$ python3 -q
>>> import numpy as np
>>> np.set_printoptions(precision=3, suppress=True, linewidth=140, floatmode="fixed")
>>> tidy = lambda a: np.round(a, 3) + 0
>>> W0 = np.load("out10.npy")
>>> print(W0)
[[0 0 1]
 [1 0 0]
 [0 1 0]]
>>> print(np.einsum("ii->", W0))
0
>>> print(tidy(np.linalg.det(2 * W0)), tidy(np.linalg.det(W0)))
8.0 1.0
>>> print(tidy(np.linalg.eigvals(W0)))
[-0.500+0.866j -0.500-0.866j  1.000+0.000j]
>>> print(np.kron(np.eye(2, dtype=int), W0))
[[0 0 1 0 0 0]
 [1 0 0 0 0 0]
 [0 1 0 0 0 0]
 [0 0 0 0 0 1]
 [0 0 0 1 0 0]
 [0 0 0 0 1 0]]
>>> print(tidy(np.linalg.det(W0.T)))
1.0
>>> vec = np.array([-8, 7, -4])
>>> print(tidy(np.linalg.inv(W0)))
[[0.000 1.000 0.000]
 [0.000 0.000 1.000]
 [1.000 0.000 0.000]]
>>> print(tidy(np.linalg.det(W0)))
1.0
>>> print(3 - np.linalg.matrix_rank(W0 - np.eye(3), tol=1e-8))
1
>>> print([p for p in range(1, 25) if np.allclose(np.linalg.matrix_power(W0, p), np.eye(3))])
[3, 6, 9, 12, 15, 18, 21, 24]
>>> print(tidy(np.linalg.norm(vec)), tidy(np.linalg.norm(W0 @ vec)))
11.358 11.358
>>> print(W0 @ W0)
[[0 1 0]
 [0 0 1]
 [1 0 0]]
>>> print((W0 - W0.T) / 2)
[[ 0.000 -0.500  0.500]
 [ 0.500  0.000 -0.500]
 [-0.500  0.500  0.000]]
>>> X = np.load("m.npy")
>>> print(X)
[[ 1.000  7.000 -8.000  0.000]
 [ 3.000  4.000 -5.000  0.000]
 [ 0.000 -4.000 -8.000  0.000]
 [ 0.000  0.000  0.000  3.000]]
>>> # 2 blocks once reordered
>>> print((X != 0).astype(int))
[[1 1 1 0]
 [1 1 1 0]
 [0 1 1 0]
 [0 0 0 1]]
>>> print(tidy(np.sort(np.linalg.eigvals(X).real)))
[-8.955 -2.727  3.000  8.682]
>>> print((np.linalg.matrix_power((X != 0) + (X.T != 0) + np.eye(4), 4) > 0).astype(int))
[[1 1 1 0]
 [1 1 1 0]
 [1 1 1 0]
 [0 0 0 1]]
>>> print(np.flatnonzero(np.linalg.matrix_power((X != 0) + (X.T != 0) + np.eye(4), 4)[1]))
[0 1 2]
>>> A = np.loadtxt("x.csv", delimiter=",")
>>> print(tidy(A))
[[ 0.591 -0.409  0.682  0.136]
 [-0.409  0.591  0.682  0.136]
 [ 0.682  0.682 -0.136 -0.227]
 [ 0.136  0.136 -0.227  0.955]]
>>> # symmetric
>>> print(tidy(np.abs(A).max()))
0.955
>>> print(tidy(A - A[0]))
[[ 0.000  0.000  0.000  0.000]
 [-1.000  1.000  0.000  0.000]
 [ 0.091  1.091 -0.818 -0.364]
 [-0.455  0.545 -0.909  0.818]]
>>> print(np.count_nonzero(A))
16
>>> np.linalg.rank(A)
Traceback (most recent call last):
  File "<python-input-31>", line 1, in <module>
    np.linalg.rank(A)
    ^^^^^^^^^^^^^^
AttributeError: module 'numpy.linalg' has no attribute 'rank'
>>> print(tidy(A.sum(axis=1)))
[1.000 1.000 1.000 1.000]
>>> print(tidy(A.mean(axis=0)))
[0.250 0.250 0.250 0.250]
>>> print(tidy(np.linalg.norm(A)))
2.0
>>> print(tidy(np.linalg.eigvalsh(A).min()))
-1.0
>>> print(np.all(np.linalg.eigvalsh(A) > 0))
False
>>> print([round(float(np.linalg.det(A[:i, :i])), 2) + 0 for i in range(1, 5)])
[0.59, 0.18, -0.95, -1.0]
>>> m1 = np.loadtxt("a.csv", delimiter=",")
>>> print(m1)
[[ 0.525  0.032  2.303]
 [-0.848 -0.271 -3.575]
 [ 0.966 -0.006  4.392]
 [-0.958 -0.103 -3.605]
 [ 0.517 -0.061  2.020]
 [-0.279 -0.058 -1.628]
 [-0.186  0.067 -1.156]
 [-0.141  0.006 -0.726]
 [-1.659 -0.076 -5.903]
 [-0.487 -0.101 -1.826]
 [-0.670 -0.063 -2.326]
 [-0.857  0.086 -2.846]
 [-1.206  0.072 -4.790]
 [ 1.850 -0.044  7.520]
 [-0.004  0.081  0.885]
 [-0.181 -0.124 -1.361]
 [-0.103 -0.014 -0.681]
 [-1.833 -0.102 -7.155]
 [-0.299  0.137 -0.718]
 [ 0.569  0.024  1.955]
 [ 0.665 -0.100  2.792]
 [ 0.014  0.209  0.321]
 [-0.455 -0.064 -1.575]
 [ 0.088  0.105 -0.228]
 [ 1.133 -0.049  4.309]
 [ 1.782  0.044  6.911]
 [-0.126  0.024 -0.607]]
>>> # column 2 dominates
>>> out = np.c_[m1[:, :2] @ np.array([[1, 3], [2, 2]]), np.array([-2, -2, -3, 2, -2, 2, 0, 0, 1, -3, -3, -2, -3, 3, 0, 0, -2, -3, -3, -3, 3, 2, 3, 0, 3, 0, 2])]
>>> print(tidy(out))
[[ 0.589  1.639 -2.000]
 [-1.390 -3.086 -2.000]
 [ 0.954  2.886 -3.000]
 [-1.164 -3.080  2.000]
 [ 0.395  1.429 -2.000]
 [-0.395 -0.953  2.000]
 [-0.052 -0.424  0.000]
 [-0.129 -0.411  0.000]
 [-1.811 -5.129  1.000]
 [-0.689 -1.663 -3.000]
 [-0.796 -2.136 -3.000]
 [-0.685 -2.399 -2.000]
 [-1.062 -3.474 -3.000]
 [ 1.762  5.462  3.000]
 [ 0.158  0.150  0.000]
 [-0.429 -0.791  0.000]
 [-0.131 -0.337 -2.000]
 [-2.037 -5.703 -3.000]
 [-0.025 -0.623 -3.000]
 [ 0.617  1.755 -3.000]
 [ 0.465  1.795  3.000]
 [ 0.432  0.460  2.000]
 [-0.583 -1.493  3.000]
 [ 0.298  0.474  0.000]
 [ 1.035  3.301  3.000]
 [ 1.870  5.434  0.000]
 [-0.078 -0.330  2.000]]
>>> print(np.linalg.matrix_rank(np.c_[m1, out]))
4
>>> print(tidy(np.linalg.norm(out - m1 @ np.linalg.lstsq(m1, out)[0], axis=0)))
[ 0.000  0.000 11.096]
>>> print(tidy(np.linalg.lstsq(m1, out[:, 0])[0]))
[1.000 2.000 0.000]
>>> basis = m1[[18, 2]].astype(float)
>>> for _ in range(7):
...     idx = np.linalg.norm(m1[:, None] - basis, axis=-1).argmin(axis=1)
...     basis = np.array([m1[idx == j].mean(axis=0) for j in range(2)])
... 
>>> print(idx)
[1 0 1 0 1 0 0 0 0 0 0 0 0 1 0 0 0 0 0 1 1 0 0 0 1 1 0]
>>> print(np.abs(basis[1] - basis[0]).argmax())
2
>>> print(tidy(basis[1] - basis[0]))
[ 1.537 -0.010  6.104]
>>> print(tidy(basis))
[[-0.536 -0.010 -2.079]
 [ 1.001 -0.020  4.025]]
>>> vec = np.array([2, 3, 2])
>>> h1 = np.maximum(basis @ vec, 0)
>>> print(tidy(np.maximum(basis @ (3 * vec), 0)))
[ 0.000 29.977]
>>> print(tidy(h1))
[0.000 9.992]
>>> print(tidy(np.tanh(basis @ vec)))
[-1.000  1.000]
>>> print(np.flatnonzero(h1 > 1e-9))
[1]
>>> idx = m1[:, 0] > np.median(m1[:, 0])
>>> u = m1[idx].mean(axis=0) - m1[~idx].mean(axis=0)
>>> print(tidy(u))
[1.324 0.061 5.253]
>>> print(np.argsort(-np.abs(u).round(6), kind="stable"))
[2 0 1]
>>> print(idx.astype(int))
[1 0 1 0 1 0 0 0 0 0 0 0 0 1 1 0 1 0 0 1 1 1 0 1 1 1 1]
>>> arr = np.load("test1.npy")
>>> print(arr)
[[-1.587 -3.764 12.204 -8.252]
 [ 3.968  1.284  0.797 -6.205]
 [ 2.582  1.548  3.963 -4.242]
 [ 4.684  2.073  3.861 -5.195]
 [ 0.122 -2.879 12.047 -9.796]
 [ 4.752  1.762  2.507 -4.469]
 [ 5.184  0.921  3.284 -5.481]
 [-0.446 -4.371 14.259 -7.837]
 [-0.570 -1.745 12.071 -6.940]
 [ 4.673  0.208  4.639 -3.100]
 [-0.635 -4.437 10.059 -6.159]
 [-0.354 -3.674 12.408 -8.771]
 [ 3.807  3.186  3.893 -5.324]
 [ 1.028 -2.178 10.610 -8.463]
 [ 4.496  3.095  2.431 -6.402]
 [-0.396 -3.565 14.162 -9.148]
 [ 5.467  2.771  2.940 -4.732]
 [ 0.635 -3.747 11.720 -7.582]
 [ 4.756  2.166  3.355 -5.695]
 [ 4.128  2.369  1.317 -4.046]
 [ 0.129 -4.150 11.975 -8.501]
 [ 0.265 -3.921 11.450 -7.140]
 [ 4.413  1.237  1.534 -4.902]]
>>> Xs = arr - arr.mean(axis=0)
>>> vecs = np.linalg.svd(Xs)[2][:2]
>>> out = Xs - Xs @ vecs.T @ vecs
>>> print(tidy(np.cov(Xs @ vecs.T, rowvar=False)))
[[38.874  0.000]
 [ 0.000  1.136]]
>>> print(tidy((Xs @ vecs.T).std(axis=0)))
[6.098 1.043]
>>> print(tidy(out.std(axis=0)))
[0.647 0.559 0.516 0.416]
>>> print(tidy(np.diag(vecs.T @ vecs)))
[0.162 0.484 0.611 0.744]
>>> vals, vecs = np.linalg.eig(A)
>>> print(tidy(A @ vecs[:, 0] - vals[0] * vecs[:, 0]))
[0.000 0.000 0.000 0.000]
>>> print(tidy(np.sort(np.linalg.eigvals(A @ A))))
[1.000 1.000 1.000 1.000]
>>> print(tidy(np.sort(np.linalg.eigvals(A.T))))
[-1.000  1.000  1.000  1.000]
>>> print(tidy(np.prod(vals)))
-1.0
